% ipython --no-banner

In [1]: import numpy as np

In [2]: np.set_printoptions(precision=3, suppress=True, linewidth=160)

In [3]: def rnd(a):
   ...:     return np.round(a, 3) + 0
   ...: 

In [4]: f = np.array([1, 1, 3, 2, -3, 3, -2])

In [5]: J = f[np.abs(np.subtract.outer(np.arange(7), np.arange(7)))]

In [6]: J
Out[6]: 
array([[ 1,  1,  3,  2, -3,  3, -2],
       [ 1,  1,  1,  3,  2, -3,  3],
       [ 3,  1,  1,  1,  3,  2, -3],
       [ 2,  3,  1,  1,  1,  3,  2],
       [-3,  2,  3,  1,  1,  1,  3],
       [ 3, -3,  2,  3,  1,  1,  1],
       [-2,  3, -3,  2,  3,  1,  1]])

In [7]: rng = np.random.default_rng(550)

In [8]: lab = rng.permutation(7)

In [9]: M2 = J[:, lab] * rng.choice([-1, 1], 7)

In [10]: M2
Out[10]: 
array([[ 3,  3, -2, -1,  1,  2,  3],
       [-3, -2,  3, -1,  1,  3,  1],
       [ 2, -3, -3, -1,  3,  1,  1],
       [ 3, -1,  2, -3,  2,  1,  1],
       [ 1, -1,  3, -2, -3,  1,  3],
       [ 1, -1,  1,  3,  3,  3,  2],
       [ 1, -3,  1, -3, -2,  2, -3]])

In [11]: Uu, _, VT = np.linalg.svd(J.T @ M2)

In [12]: rnd(Uu @ VT)
Out[12]: 
array([[ 0.,  0.,  0.,  0.,  1.,  0.,  0.],
       [ 0.,  0.,  0., -1.,  0.,  0.,  0.],
       [ 0.,  0.,  0.,  0.,  0.,  0.,  1.],
       [ 0.,  0.,  0.,  0.,  0.,  1.,  0.],
       [ 0., -1.,  0.,  0.,  0.,  0.,  0.],
       [ 1.,  0.,  0.,  0.,  0.,  0.,  0.],
       [ 0.,  0.,  1.,  0.,  0.,  0.,  0.]])

In [13]: lab
Out[13]: array([5, 4, 6, 1, 0, 3, 2])

In [14]: x0 = np.array([-1, 2, 2, 3, 3, 3, -3])

In [15]: target = J @ x0

In [16]: target
Out[16]: array([19,  0, 28, 15, 13,  7, 17])

In [17]: rnd(np.linalg.solve(J, J[:, 6]))
Out[17]: array([0., 0., 0., 0., 0., 0., 1.])
